$ python3 -q
>>> import numpy as np
>>> import numpy.linalg as la
>>> np.set_printoptions(suppress=True, linewidth=120)
>>> W0 = np.array([[-7, -5, -5, 9, 6, -3],
...     [-7, 1, -3, -8, 8, 5],
...     [-6, -5, -2, 1, 1, 5],
...     [2, 3, -4, 0, 6, 4]])
>>> W0[-1] = W0[0] + -3 * W0[1]
>>> print(W0)
[[ -7  -5  -5   9   6  -3]
 [ -7   1  -3  -8   8   5]
 [ -6  -5  -2   1   1   5]
 [ 14  -8   4  33 -18 -18]]
>>> other = np.array([[1, 8], [8, 4], [8, 2], [7, 3], [4, 9], [6, 6]])
>>> print(la.matrix_rank(np.vstack([W0, other.T])))
5
>>> print(W0 @ other)
[[-18 -23]
 [-17  20]
 [-21 -30]
 [ 33 -83]]
>>> print(np.einsum("ij,ij->i", W0, W0))
[ 225  212   92 2013]
>>> print(np.einsum("ik,kj->ji", W0, other))
[[-18 -17 -21  33]
 [-23  20 -30 -83]]
>>> print(other.T @ W0.T)
[[-18 -17 -21  33]
 [-23  20 -30 -83]]
>>> th = np.radians(45)
>>> Rm = np.eye(6)
>>> Rm[4, 4] = Rm[3, 3] = np.cos(th)
>>> Rm[4, 3], Rm[3, 4] = -np.sin(th), np.sin(th)
>>> print(Rm.round(2))
[[ 1.    0.    0.    0.    0.    0.  ]
 [ 0.    1.    0.    0.    0.    0.  ]
 [ 0.    0.    1.    0.    0.    0.  ]
 [ 0.    0.    0.    0.71  0.71  0.  ]
 [ 0.    0.    0.   -0.71  0.71  0.  ]
 [ 0.    0.    0.    0.    0.    1.  ]]
>>> other = W0 @ Rm.T
>>> print(np.round(la.svd(W0, compute_uv=False), 2) + 0, np.round(la.svd(other, compute_uv=False), 2) + 0)
[47.16 16.67  6.35  0.  ] [47.16 16.67  6.35  0.  ]
>>> print(other.round(2) + 0)
[[ -7.    -5.    -5.    10.61  -2.12  -3.  ]
 [ -7.     1.    -3.     0.    11.31   5.  ]
 [ -6.    -5.    -2.     1.41   0.     5.  ]
 [ 14.    -8.     4.    10.61 -36.06 -18.  ]]
>>> print(np.round(np.abs(other - W0).max(axis=0), 2))
[ 0.    0.    0.   22.39 18.06  0.  ]
>>> print(np.allclose(W0 @ W0.T, other @ other.T))
True
>>> print(np.allclose(la.norm(W0, axis=1), la.norm(other, axis=1)))
True
>>> u = np.array([1, 2, 0, 0, 1, 0])
>>> other = Rm + np.outer(u, np.eye(6)[0])
>>> print(other.round(2))
[[ 2.    0.    0.    0.    0.    0.  ]
 [ 2.    1.    0.    0.    0.    0.  ]
 [ 0.    0.    1.    0.    0.    0.  ]
 [ 0.    0.    0.    0.71  0.71  0.  ]
 [ 1.    0.    0.   -0.71  0.71  0.  ]
 [ 0.    0.    0.    0.    0.    1.  ]]
>>> print(round(la.det(other) / la.det(Rm), 2), np.round(1 + la.solve(Rm, u)[0], 2))
2.0 2.0
>>> U, sv, Vh = la.svd(W0)
>>> evecs = Vh[:(sv > 1e-8).sum()]
>>> rng = np.random.default_rng(50)
>>> x = W0[3] + 5 * W0[0] + rng.integers(2) * np.eye(6)[4]
>>> print(x)
[-21. -33. -21.  78.  13. -33.]
>>> print(np.allclose(evecs.T @ evecs @ x, x))
False
>>> print(round(la.norm(x - evecs.T @ evecs @ x), 2))
0.6
>>> print(np.round(np.diag(evecs.T @ evecs), 2))
[0.48 0.41 0.15 0.73 0.64 0.59]
>>> print(la.matrix_rank(W0, rtol=0.1))
3
>>> A = np.loadtxt("x.csv", delimiter=",")
>>> print(A)
[[ 1.  1.  4.]
 [ 1.  1.  4.]
 [ 4.  4. 16.]]
>>> labels = rng.permutation(3)
>>> print(labels)
[2 0 1]
>>> other = A[labels][:, labels]
>>> print(np.round(np.sort(np.abs(la.eigvals(other))), 2) + 0)
[ 0.  0. 18.]
>>> print(np.diag(other))
[16.  1.  1.]
>>> feats = np.load("case6.npy")
>>> print(feats)
[[ 2  1  1  3]
 [ 4  3  1  6]
 [ 6  4  3  7]
 [ 8  7  3  7]
 [ 9 10  6  8]
 [11 11  9  8]
 [14 12 10  8]
 [17 13 13  8]
 [17 16 14 10]
 [17 16 14 13]
 [20 18 16 15]
 [20 18 18 17]
 [21 20 18 18]
 [21 20 19 19]
 [21 20 20 22]
 [24 22 23 25]
 [26 22 26 27]
 [29 24 28 28]
 [30 25 28 31]]
>>> cen = feats - feats.mean(axis=0)
>>> evecs = la.svd(cen)[2][:1]
>>> other = cen - cen @ evecs.T @ evecs
>>> print(np.round((cen @ evecs.T).std(axis=0), 2))
[15.79]
>>> print(np.round(np.diag(evecs.T @ evecs), 2))
[0.25 0.19 0.29 0.26]
>>> print(np.round(other.std(axis=0), 2))
[1.05 1.35 0.74 2.12]
>>> print(la.norm(other, axis=1).round(6).argmax())
7
>>> print(np.round(np.cov(cen @ evecs.T, rowvar=False), 2))
263.15
>>> cen = (feats - feats.mean(axis=0)) / feats.std(axis=0)
>>> print(np.argwhere(np.abs(cen) > 2))
[]
>>> beta = la.lstsq(np.delete(cen, 2, axis=1), cen[:, 2])[0]
>>> print(beta.round(2))
[0.73 0.04 0.24]
